>>> import numpy as np
>>> import numpy.linalg as la
>>> np.set_printoptions(suppress=True, linewidth=160)
>>> rd = lambda a: np.round(a, 2) + 0
>>> J = np.loadtxt("run9.csv", delimiter=",")
>>> J
array([[5., 1., 0., 0.],
       [0., 5., 1., 0.],
       [0., 0., 5., 1.],
       [0., 0., 0., 5.]])
>>> x0 = np.array([-5, -4, 4, 3])
>>> rhs = J @ x0
>>> beta, lr = np.zeros(4), 1 / la.norm(J, 2) ** 2
>>> for i in range(10):
...     beta -= lr * J.T @ (J @ beta - rhs)
...     if i % 2 == 0: print(i, round(la.norm(J @ beta - rhs), 2))
... 
0 7.68
2 0.81
4 0.17
6 0.04
8 0.01
>>> rd(beta)
array([-5., -4.,  4.,  3.])
>>> rd(la.cond(J))
np.float64(1.38)
>>> [int(la.matrix_rank(la.matrix_power(J, p))) for p in range(1, 5)]
[4, 4, 4, 4]
>>> J @ J
array([[25., 10.,  1.,  0.],
       [ 0., 25., 10.,  1.],
       [ 0.,  0., 25., 10.],
       [ 0.,  0.,  0., 25.]])
>>> np.prod(np.diag(J)), rd(la.det(J))
(np.float64(625.0), np.float64(625.0))
>>> la.matrix_rank(J - J[0, 0] * np.eye(4))
np.int64(3)
>>> r0 = np.array([3, 2, 3, 5])
>>> Y = J + np.outer(r0, np.eye(4)[2])
>>> la.matrix_rank(la.inv(Y) - la.inv(J), tol=1e-8)
np.int64(1)
>>> la.matrix_rank(Y - J)
np.int64(1)
>>> rd(la.det(Y) / la.det(J)), rd(1 + la.solve(J, r0)[2])
(np.float64(1.4), np.float64(1.4))
>>> W1 = np.array([[-2, -2, 1, -2, -1, 3],
...     [-2, 0, 1, -2, 2, 3],
...     [1, -1, -1, 3, 3, -1],
...     [-3, 2, -1, -2, -3, 3]])
>>> beta = np.array([4, 3, 1, -2, -1, -2])
>>> hid = np.maximum(J @ W1 + beta, 0)
>>> la.matrix_rank(hid)
np.int64(4)
>>> basis = np.array([[-1, 0], [2, 4], [-1, 0], [0, 0], [3, 0], [-5, 5]])
>>> W1 @ basis
array([[-21,   7],
       [ -8,  15],
       [ 12,  -9],
       [-16,  23]])
>>> rd(la.det(J))
np.float64(625.0)
>>> (J + J.T) / 2
array([[5. , 0.5, 0. , 0. ],
       [0.5, 5. , 0.5, 0. ],
       [0. , 0.5, 5. , 0.5],
       [0. , 0. , 0.5, 5. ]])
>>> rd(np.sort(np.abs(la.eigvals(J))))
array([5., 5., 5., 5.])
>>> print(J @ J)
[[25. 10.  1.  0.]
 [ 0. 25. 10.  1.]
 [ 0.  0. 25. 10.]
 [ 0.  0.  0. 25.]]
>>> np.allclose(J @ J.T, J.T @ J)
False
